% python3 -q
>>> import numpy as np
>>> np.set_printoptions(precision=2, suppress=True, linewidth=140)
>>> rnd = lambda a: np.round(a, 2) + 0
>>> K = np.loadtxt("out16.csv", delimiter=",")
>>> K
array([[3., 3., 3., 3.],
       [1., 2., 1., 2.],
       [3., 3., 3., 3.],
       [1., 2., 1., 2.]])
>>> # rows 0 and 2 are equal
>>> rng = np.random.default_rng(8251)
>>> z = rng.permutation(4)
>>> z
array([2, 3, 0, 1])
>>> Y = K[z][:, z]
>>> rnd(np.linalg.det(Y)), rnd(np.linalg.det(K[z]))
(np.float64(0.0), np.float64(0.0))
>>> Y
array([[3., 3., 3., 3.],
       [1., 2., 1., 2.],
       [3., 3., 3., 3.],
       [1., 2., 1., 2.]])
>>> np.trace(K)
np.float64(10.0)
>>> np.allclose(K @ K.T, K.T @ K)
False
>>> np.allclose(K, K.T)
False
>>> A = 2 * np.eye(4) + np.ones((4, 4))
>>> A
array([[3., 1., 1., 1.],
       [1., 3., 1., 1.],
       [1., 1., 3., 1.],
       [1., 1., 1., 3.]])
>>> # equal to its transpose
>>> rnd(np.linalg.det(K[::-1]))
np.float64(0.0)
>>> np.einsum("ij,ji->", K, K)
np.float64(76.0)
>>> np.kron(np.eye(2, dtype=int), K)
array([[3., 3., 3., 3., 0., 0., 0., 0.],
       [1., 2., 1., 2., 0., 0., 0., 0.],
       [3., 3., 3., 3., 0., 0., 0., 0.],
       [1., 2., 1., 2., 0., 0., 0., 0.],
       [0., 0., 0., 0., 3., 3., 3., 3.],
       [0., 0., 0., 0., 1., 2., 1., 2.],
       [0., 0., 0., 0., 3., 3., 3., 3.],
       [0., 0., 0., 0., 1., 2., 1., 2.]])
>>> rnd(np.linalg.det(2 * K)), rnd(np.linalg.det(K))
(np.float64(0.0), np.float64(0.0))
>>> np.einsum("ii->", K)
np.float64(10.0)
>>> rnd(np.linalg.det(A))
np.float64(48.0)
>>> rnd(np.abs(np.linalg.eigvals(A)).max())
np.float64(6.0)
>>> np.trace(A)
np.float64(12.0)
>>> A.inv()
Traceback (most recent call last):
  File "<python-input-26>", line 1, in <module>
    A.inv()
    ^^^^^
AttributeError: 'numpy.ndarray' object has no attribute 'inv'
>>> np.allclose(A, A.T)
True
>>> rnd(np.linalg.matrix_power(A, 2))
array([[12.,  8.,  8.,  8.],
       [ 8., 12.,  8.,  8.],
       [ 8.,  8., 12.,  8.],
       [ 8.,  8.,  8., 12.]])
>>> (A + A.T) / 2
array([[3., 1., 1., 1.],
       [1., 3., 1., 1.],
       [1., 1., 3., 1.],
       [1., 1., 1., 3.]])
>>> z = rng.permutation(4)
>>> Y = A[:, z] * rng.choice([-1, 1], 4)
>>> Y
array([[ 1., -1.,  1.,  3.],
       [ 1., -1.,  3.,  1.],
       [ 3., -1.,  1.,  1.],
       [ 1., -3.,  1.,  1.]])
>>> U, _, vt = np.linalg.svd(A.T @ Y)
>>> rnd(np.linalg.lstsq(A, Y)[0])
array([[ 0.,  0.,  0.,  1.],
       [ 0.,  0.,  1.,  0.],
       [ 1.,  0.,  0.,  0.],
       [ 0., -1.,  0.,  0.]])
>>> U, sig = np.linalg.svd(A)
Traceback (most recent call last):
  File "<python-input-35>", line 1, in <module>
    U, sig = np.linalg.svd(A)
    ^^^^^^
ValueError: too many values to unpack (expected 2)
>>> U, sig, vt = np.linalg.svd(A, full_matrices=False)
>>> rnd(U.T @ A @ vt.T)
array([[6., 0., 0., 0.],
       [0., 2., 0., 0.],
       [0., 0., 2., 0.],
       [0., 0., 0., 2.]])
>>> rnd(U.T @ U)
array([[1., 0., 0., 0.],
       [0., 1., 0., 0.],
       [0., 0., 1., 0.],
       [0., 0., 0., 1.]])
>>> U.shape, sig.shape, vt.shape
((4, 4), (4,), (4, 4))
>>> rnd(np.sqrt((sig ** 2).sum())), rnd(np.linalg.norm(A))
(np.float64(6.93), np.float64(6.93))
>>> (sig > 1e-8).sum()
np.int64(4)
>>> rnd(np.cumsum(sig ** 2) / np.sum(sig ** 2))
array([0.75, 0.83, 0.92, 1.  ])
>>> rnd(np.abs(vt[0]))
array([0.5, 0.5, 0.5, 0.5])
